$ python3 -q
>>> import numpy as np
>>> np.set_printoptions(precision=2, suppress=True, linewidth=120)
>>> m1 = np.loadtxt("block14.csv", delimiter=",")
>>> print(m1)
[[0. 1. 1.]
 [1. 0. 1.]
 [1. 1. 0.]]
>>> print(np.round(np.linalg.det(m1[::-1]), 2))
-2.0
>>> print(np.einsum("ij,ji->", m1, m1))
6.0
>>> print(np.round(np.poly(m1), 2) + 0)
[ 1.  0. -3. -2.]
>>> print(np.linalg.eigvals(m1))
[-1.  2. -1.]
>>> out = m1 / np.sqrt((m1 ** 2).mean(axis=1, keepdims=True))
>>> print(np.linalg.norm(out, axis=1))
[1.73 1.73 1.73]
>>> print(m1 - m1.mean(axis=1, keepdims=True))
[[-0.67  0.33  0.33]
 [ 0.33 -0.67  0.33]
 [ 0.33  0.33 -0.67]]
>>> print(np.linalg.matrix_rank(out) == np.linalg.matrix_rank(m1))
True
>>> w1 = np.array([[3, -7, 2, 9, -4, 4], [-6, 0, 0, 2, -8, -8], [-1, 4, 4, 9, 2, -5]])
>>> b = np.array([0, 2, -2, 2, 1, 0])
>>> H = np.maximum(m1 @ w1 + b, 0)
>>> print((H > 0).mean(axis=0))
[0.33 0.33 0.67 1.   0.   0.  ]
>>> print(np.linalg.matrix_rank(H))
3
>>> print(H)
[[ 0.  6.  2. 13.  0.  0.]
 [ 2.  0.  4. 20.  0.  0.]
 [ 0.  0.  0. 13.  0.  0.]]
>>> W2 = np.array([[2, 1], [-2, -1], [-1, 2], [-2, -1], [-1, 2], [2, -1]])
>>> print(H @ W2)
[[-40. -15.]
 [-40. -10.]
 [-26. -13.]]
>>> print((H @ W2).round(6).argmax(axis=1))
[1 1 1]
>>> O = m1.astype(float).copy()
>>> for j in range(3):
...     O[:, j] -= O[:, :j] @ (O[:, :j].T @ O[:, j])
...     O[:, j] /= np.linalg.norm(O[:, j])
... 
>>> print(np.round(O.T @ m1, 2) + 0)
[[1.41 0.71 0.71]
 [0.   1.22 0.41]
 [0.   0.   1.15]]
>>> M = np.abs(np.array([[0, -1, -4], [1, 0, 5], [4, -1, 1]])) + np.eye(3)
>>> M = M / M.sum(axis=1, keepdims=True)
>>> print(M)
[[0.17 0.17 0.67]
 [0.14 0.14 0.71]
 [0.57 0.14 0.29]]
>>> print([round(float(x), 2) for x in np.linalg.svd(M, compute_uv=False)[:3]])
[1.13, 0.45, 0.02]
>>> print(round(np.log10(np.linalg.cond(M))))
2
>>> print(round(float(np.linalg.norm(M, 2) / np.linalg.norm(M)), 2))
0.93
>>> print(np.abs(np.linalg.svd(M)[2][-1]))
[0.15 0.97 0.18]
>>> print(np.linalg.matrix_rank(M, rtol=0.1))
2
>>> ev, V = np.linalg.eig(M)
>>> print(np.round(M @ V[:, 0] - ev[0] * V[:, 0], 2) + 0)
[0. 0. 0.]
>>> print(np.sort(np.linalg.eigvals(M.T)))
[-0.38 -0.03  1.  ]
>>> print(np.round(np.prod(ev), 2))
0.01
>>> f, g = M[1], M[2]
>>> print(np.round(f @ f, 2))
0.55
>>> print(round(f @ g, 2))
0.31
>>> pr = (f @ g) / (f @ f) * f
>>> print(round(np.linalg.norm(f + g) ** 2 + np.linalg.norm(f - g) ** 2, 2))
1.96
>>> print(np.linalg.matrix_rank(np.outer(f, g)))
1
>>> print(round(float((g - pr) @ f), 2))
0.0
>>> w1 = np.array([[3, 3, 1, 2, 3, 3], [2, 2, 2, 3, 3, 2], [1, 1, 0, 1, 3, 2]])
>>> b = np.array([-7, -9, -1, 9, -1, 2])
>>> H = np.maximum(M @ w1 + b, 0)
>>> print((H > 0).mean(axis=0))
[0. 0. 0. 1. 1. 1.]
>>> W2 = np.array([[1, 0], [-3, -1], [0, 0], [0, -1], [0, 0], [0, 3]])
>>> print(H @ W2)
[[0.   2.  ]
 [0.   2.  ]
 [0.   2.86]]
>>> print(w1 @ W2)
[[-6  4]
 [-4  1]
 [-2  4]]
>>> f = np.array([4, -9, -6])
>>> print(np.array([np.convolve(row, f, "same") for row in M]))
[[-0.83  0.17 -7.  ]
 [-0.71  0.71 -7.29]
 [-4.57 -3.57 -3.43]]
>>> print(np.correlate(M[1], M[0], "full"))
[0.1  0.12 0.52 0.14 0.12]
>>> print(np.cross(M[1, :3], M[0, :3]))
[-0.02  0.02  0.  ]
>>> print(np.polyval(f, M[1]))
[ -7.2   -7.2  -10.39]
>>> print(np.convolve(M[1], f))
[ 0.57 -0.71  0.71 -7.29 -4.29]
>>> A = np.loadtxt("arr.csv", delimiter=",")
>>> print(A)
[[ -3.37  -0.63  37.19]
 [  2.3   -1.57  -3.92]
 [  4.28   1.48 -17.54]
 [  0.92   0.3   -6.95]
 [  1.22   0.35  -6.24]
 [ -1.52  -0.52   1.94]
 [ -8.41  -0.34  -8.2 ]
 [  3.25  -0.52  -5.48]
 [  1.83   0.23  17.85]
 [ -2.73   0.24 -25.37]]
>>> D = np.linalg.norm(A[:, None] - A[None], axis=-1)
>>> print(np.linalg.matrix_rank(D ** 2))
5
>>> print(np.linalg.norm(A, axis=1))
[37.35  4.81 18.12  7.02  6.37  2.52 11.75  6.39 17.95 25.52]
>>> cen = A - A.mean(axis=0)
>>> V = np.linalg.svd(cen)[2][:2]
>>> out = cen - cen @ V.T @ V
>>> print(out.std(axis=0))
[0.03 0.7  0.01]
>>> print(np.linalg.norm(out, axis=1).round(6).argmax())
1
>>> print(np.round(np.diag(V.T @ V), 2) + 0)
[1. 0. 1.]
>>> def softmax(z):
...     e = np.exp(z - z.max(axis=-1, keepdims=True))
...     return e / e.sum(axis=-1, keepdims=True)
... 
>>> print(np.round(softmax(A[8] + 4), 2) + 0)
[0. 0. 1.]
>>> att = A @ A.T / np.sqrt(3)
>>> print(softmax(att).round(6).argmax(axis=1))
[0 9 9 9 9 0 9 9 0 9]
>>> W2 = A[[5, 7]].astype(float)
>>> for _ in range(3):
...     lab = np.linalg.norm(A[:, None] - W2, axis=-1).argmin(axis=1)
...     W2 = np.array([A[lab == j].mean(axis=0) for j in range(2)])
... 
>>> print(lab)
[0 1 1 1 1 1 1 1 0 1]
>>> print(W2[1] - W2[0])
[  0.68   0.13 -36.49]
>>> print(np.abs(W2[1] - W2[0]).argmax())
2
>>> O, r_ = np.linalg.qr(A)
>>> print(r_)
[[ 11.48   0.63  -6.39]
 [  0.     2.37 -17.2 ]
 [  0.     0.   -50.2 ]]
>>> print(np.round(abs(r_[0, 0]), 2), np.round(np.linalg.norm(A[:, 0]), 2))
11.48 11.48
>>> print(np.abs(np.diag(r_)))
[11.48  2.37 50.2 ]
>>> print(O.shape, r_.shape)
(10, 3) (3, 3)
>>> feats = np.load("dump.npy")
>>> print(feats)
[[ 0.  1.  1.  3.]
 [ 0.  1.  2.  2.]
 [ 0.  0.  4.  0.]
 [ 0.  0. -4.  3.]]
>>> print(M @ np.ones(3))
[1. 1. 1.]
>>> print(M.sum(axis=1))
[1. 1. 1.]
>>> pr = np.eye(3)[0]
>>> for _ in range(6):
...     pr = pr @ M
...     print(pr.round(2))
... 
[0.17 0.17 0.67]
[0.43 0.15 0.42]
[0.33 0.15 0.51]
[0.37 0.15 0.48]
[0.36 0.15 0.49]
[0.36 0.15 0.49]
>>> P = np.triu(np.array([[1, 3, 3, 0], [0, 2, 3, 0], [3, 3, 3, 0], [3, 2, 1, 2]]), 1) + np.eye(4)
>>> out = P @ feats @ np.linalg.inv(P)
>>> print(np.trace(out), np.trace(feats))
8.0 8.0
>>> print(np.linalg.matrix_rank(out))
3
>>> print(round(float(np.linalg.det(out)), 2))
0.0
>>> print(out)
[[ 0.  4.  7.  9.]
 [ 0.  1. 11.  2.]
 [ 0.  0.  4.  0.]
 [ 0.  0. -4.  3.]]
>>> print(round(float(np.linalg.det(feats)), 2))
0.0
>>> print(np.trace(feats))
8.0
>>> print(np.linalg.matrix_power(feats, 3))
[[   0.    1.  -66.   35.]
 [   0.    1.  -22.   26.]
 [   0.    0.   64.    0.]
 [   0.    0. -148.   27.]]
>>> print(feats @ feats)
[[  0.   1.  -6.  11.]
 [  0.   1.   2.   8.]
 [  0.   0.  16.   0.]
 [  0.   0. -28.   9.]]
>>> print(np.allclose(feats, feats.T))
False
>>> print(np.fft.fft(m1[0]))
[ 2.+0.j -1.+0.j -1.+0.j]
>>> print(np.allclose(m1 @ m1.T, m1.T @ m1))
True
>>> print(m1 @ np.ones(3))
[2. 2. 2.]
>>> print((m1 @ m1)[0])
[2. 1. 1.]
>>> rng = np.random.default_rng(94)
>>> K = np.array([[0, 7, 8], [9, -4, 1], [-5, 4, 2]]) * (rng.random((3, 3)) < 0.3)
>>> print(K)
[[0 0 0]
 [9 0 1]
 [0 0 0]]
>>> print(np.linalg.cond(K) > 100)
True
>>> print(np.argsort(-np.linalg.norm(K, axis=0).round(6), kind="stable")[:3])
[0 2 1]
>>> print([round(float(x), 2) for x in np.linalg.svd(K, compute_uv=False)[:3]])
[9.06, 0.0, 0.0]
>>> print(round(np.linalg.norm(K, 2) / np.linalg.norm(K), 2))
1.0
>>> left, sv, VT = np.linalg.svd(K)
>>> print(sv)
[9.06 0.   0.  ]
>>> print(np.argmax(sv[:-1] / (sv[1:] + 1e-6)) + 1)
1
>>> out = left[:, :1] @ np.diag(sv[:1]) @ VT[:1]
>>> print(np.linalg.matrix_rank(out))
1
>>> X = np.load("sample2.npy")
>>> print(X)
[[-2.  1.  0.  0.]
 [ 0. -2.  1.  0.]
 [ 0.  0. -2.  1.]
 [ 0.  0.  0. -2.]]
>>> P = np.triu(np.array([[0, 3, 0, 0], [2, -2, 1, 3], [3, 3, -1, 0], [1, -3, 0, -3]]), 1) + np.eye(4)
>>> out = P @ X @ np.linalg.inv(P)
>>> print(round(float(np.linalg.det(out)), 2))
16.0
>>> print(np.poly(out))
[ 1.  8. 24. 32. 16.]
>>> print(P @ X - X @ P)
[[ 0.  0.  2. -3.]
 [ 0.  0.  0.  1.]
 [ 0.  0.  0.  0.]
 [ 0.  0.  0.  0.]]
>>> print(np.trace(out), np.trace(X))
-8.0 -8.0
>>> print(out)
[[-2.  1.  2. -3.]
 [ 0. -2.  1.  1.]
 [ 0.  0. -2.  1.]
 [ 0.  0.  0. -2.]]
>>> out = X / np.sqrt((X ** 2).mean(axis=1, keepdims=True))
>>> print(X - X.mean(axis=1, keepdims=True))
[[-1.75  1.25  0.25  0.25]
 [ 0.25 -1.75  1.25  0.25]
 [ 0.25  0.25 -1.75  1.25]
 [ 0.5   0.5   0.5  -1.5 ]]
>>> print(np.linalg.matrix_rank(X - X.mean(axis=1, keepdims=True)))
3
>>> print(np.linalg.norm(out, axis=1))
[2. 2. 2. 2.]
>>> print(np.linalg.matrix_rank(out) == np.linalg.matrix_rank(X))
True
>>> E = np.load("layer7.npy")
>>> print(E)
[[-4.71 -2.42 -6.52]
 [ 0.28  0.08  0.61]
 [-0.7  -0.56 -1.2 ]
 [ 1.85  1.22  2.14]
 [ 0.25  0.22  0.87]
 [ 0.41  0.3   0.88]
 [ 5.51  3.28  8.16]
 [-0.32  0.52 -0.03]
 [-0.44  0.01 -0.99]
 [-0.98 -1.11 -2.05]
 [ 0.63  0.16  1.61]
 [ 4.98  2.67  7.38]
 [ 0.64 -0.35  1.19]
 [-1.31 -0.53 -1.62]
 [ 1.54  0.93  2.99]
 [-0.67 -0.23 -0.69]
 [ 0.48 -0.17  1.5 ]
 [ 0.09 -0.27  0.47]
 [ 3.16  2.35  4.7 ]
 [-2.1  -1.18 -2.82]
 [-1.52 -0.98 -1.71]]
>>> out = np.c_[E[:, :1] @ np.array([[0]]), np.array([0, 2, 1, 0, 0, 2, 1, 1, 2, 0, 2, 0, 1, 1, 1, 0, 1, 1, 0, 0, 1])]
>>> print(out)
[[0. 0.]
 [0. 2.]
 [0. 1.]
 [0. 0.]
 [0. 0.]
 [0. 2.]
 [0. 1.]
 [0. 1.]
 [0. 2.]
 [0. 0.]
 [0. 2.]
 [0. 0.]
 [0. 1.]
 [0. 1.]
 [0. 1.]
 [0. 0.]
 [0. 1.]
 [0. 1.]
 [0. 0.]
 [0. 0.]
 [0. 1.]]
>>> print(np.linalg.matrix_rank(np.c_[E, out]))
4
>>> print(np.linalg.norm(out - E @ np.linalg.lstsq(E, out)[0], axis=0))
[0.   4.27]
>>> print(np.linalg.lstsq(E, out[:, 0])[0])
[0. 0. 0.]
>>> cen = (E - E.mean(axis=0)) / E.std(axis=0)
>>> print(cen.std(axis=0))
[1. 1. 1.]
>>> b = np.linalg.lstsq(np.delete(cen, 0, axis=1), cen[:, 0])[0]
>>> print(round(float(1 - np.var(cen[:, 0] - np.delete(cen, 0, axis=1) @ b)), 2))
0.99
>>> arr = np.load("mat.npy")
>>> print(arr)
[[ -4.36  -8.89   9.89]
 [  3.75  11.37 -10.37]
 [  2.11   7.27  -6.27]
 [  2.44   8.1   -7.1 ]
 [  3.13   9.84  -8.84]
 [ -1.77  -2.41   3.41]
 [  3.41  10.54  -9.54]
 [  0.82   4.05  -3.05]
 [ -1.85  -2.63   3.63]
 [  1.31   5.28  -4.28]
 [ -0.02   1.95  -0.95]
 [ -1.5   -1.76   2.76]
 [ -2.7   -4.75   5.75]
 [  0.2    2.49  -1.49]
 [ -1.53  -1.82   2.82]
 [ -2.12  -3.29   4.29]
 [  0.02   2.06  -1.06]
 [  4.95  14.38 -13.38]
 [ -1.43  -1.58   2.58]
 [  1.07   4.68  -3.68]
 [  1.15   4.88  -3.88]
 [  1.41   5.52  -4.52]
 [ -2.57  -4.42   5.42]]
>>> cen = arr - arr.mean(axis=0)
>>> left, sv, VT = np.linalg.svd(cen, full_matrices=False)
>>> print(np.abs(VT[0]).argmax())
2
>>> print(np.round(sv ** 2 / (sv ** 2).sum(), 2) + 0)
[1. 0. 0.]
>>> print(np.round(cen.mean(axis=0), 2) + 0)
[0. 0. 0.]
>>> print(sv.round(2) + 0)
[41.3  0.   0. ]
>>> W2 = arr[[7, 0]].astype(float)
>>> for _ in range(6):
...     lab = np.linalg.norm(arr[:, None] - W2, axis=-1).argmin(axis=1)
...     W2 = np.array([arr[lab == j].mean(axis=0) for j in range(2)])
... 
>>> print(lab)
[1 0 0 0 0 1 0 0 1 0 0 1 1 0 1 1 0 0 1 0 0 0 1]
>>> print(W2[1] - W2[0])
[ -4.04 -10.11  10.11]
>>> print(np.bincount(lab))
[14  9]
